% ipython --no-banner

In [1]: import numpy as np

In [2]: np.set_printoptions(precision=1, suppress=True, linewidth=140, floatmode="fixed")

In [3]: data = np.loadtxt("data.csv", delimiter=",")

In [4]: data
Out[4]: 
array([[-2.0, 13.0,  7.0, 11.0],
       [ 0.0, -5.0, -4.0, -4.0],
       [ 0.0,  5.0,  5.0,  3.0],
       [ 0.0,  7.0,  4.0,  6.0]])

In [5]: M2 = np.linalg.inv(data)

In [6]: np.linalg.det(data) * M2
Out[6]: 
array([[  6.0,  -6.0,  -2.0, -14.0],
       [ -0.0, -36.0, -16.0, -16.0],
       [ -0.0,  18.0,   4.0,  10.0],
       [  0.0,  30.0,  16.0,  10.0]])

In [7]: np.linalg.inv(M2)
Out[7]: 
array([[-2.0, 13.0,  7.0, 11.0],
       [ 0.0, -5.0, -4.0, -4.0],
       [ 0.0,  5.0,  5.0,  3.0],
       [ 0.0,  7.0,  4.0,  6.0]])

In [8]: np.round(np.linalg.slogdet(data)[0], 1)
Out[8]: np.float64(-1.0)

In [9]: (np.abs(M2) > 1e-9).astype(int)
Out[9]: 
array([[1, 1, 1, 1],
       [0, 1, 1, 1],
       [0, 1, 1, 1],
       [0, 1, 1, 1]])

In [10]: M2
Out[10]: 
array([[-0.5,  0.5,  0.2,  1.2],
       [ 0.0,  3.0,  1.3,  1.3],
       [ 0.0, -1.5, -0.3, -0.8],
       [-0.0, -2.5, -1.3, -0.8]])

In [11]: f, g = data[3], data[1]

In [12]: f @ f
Out[12]: np.float64(101.0)

In [13]: f @ g
Out[13]: np.float64(-75.0)

In [14]: p = (f @ g) / (f @ f) * f

In [15]: round(np.linalg.norm(f + g) ** 2 + np.linalg.norm(f - g) ** 2, 1)
Out[15]: np.float64(316.0)

In [16]: np.linalg.matrix_rank(np.outer(f, g))
Out[16]: np.int64(1)

In [17]: rng = np.random.default_rng(5)

In [18]: lab = rng.permutation(4)

In [19]: M2 = data[:, lab] * rng.choice([-1, 1], 4)

In [20]: M2
Out[20]: 
array([[ 11.0, -13.0,   7.0,  -2.0],
       [ -4.0,   5.0,  -4.0,   0.0],
       [  3.0,  -5.0,   5.0,   0.0],
       [  6.0,  -7.0,   4.0,   0.0]])

In [21]: U, _, Vh = np.linalg.svd(data.T @ M2)

In [22]: lab
Out[22]: array([3, 1, 2, 0])

In [23]: np.round(U @ Vh, 1) + 0
Out[23]: 
array([[ 0.0,  0.0,  0.0,  1.0],
       [ 0.0, -1.0,  0.0,  0.0],
       [ 0.0,  0.0,  1.0,  0.0],
       [ 1.0,  0.0,  0.0,  0.0]])

In [24]: m1 = np.load("test11.npy")

In [25]: m1
Out[25]: 
array([[ 5,  4,  1],
       [11, 14,  5],
       [ 2,  0,  0],
       [ 8,  9,  3],
       [ 8,  9,  3],
       [ 8,  9,  3],
       [11, 14,  5],
       [ 8,  9,  3],
       [ 5,  4,  1],
       [ 5,  4,  1],
       [ 2,  0,  0],
       [11, 14,  5]])

In [26]: M2 = m1 + rng.integers(-2, 3, (12, 1)) @ rng.integers(-2, 3, (1, 3))

In [27]: M2
Out[27]: 
array([[ 3,  6,  0],
       [15, 10,  7],
       [-2,  4, -2],
       [ 6, 11,  2],
       [ 6, 11,  2],
       [ 8,  9,  3],
       [11, 14,  5],
       [ 4, 13,  1],
       [ 1,  8, -1],
       [ 1,  8, -1],
       [-2,  4, -2],
       [ 7, 18,  3]])

In [28]: np.round(np.linalg.svd(M2 - m1, compute_uv=False), 1) + 0
Out[28]: array([16.7,  0.0,  0.0])

In [29]: np.abs(M2 - m1).sum(axis=1)
Out[29]: array([ 5, 10, 10,  5,  5,  0,  0, 10, 10, 10, 10, 10])
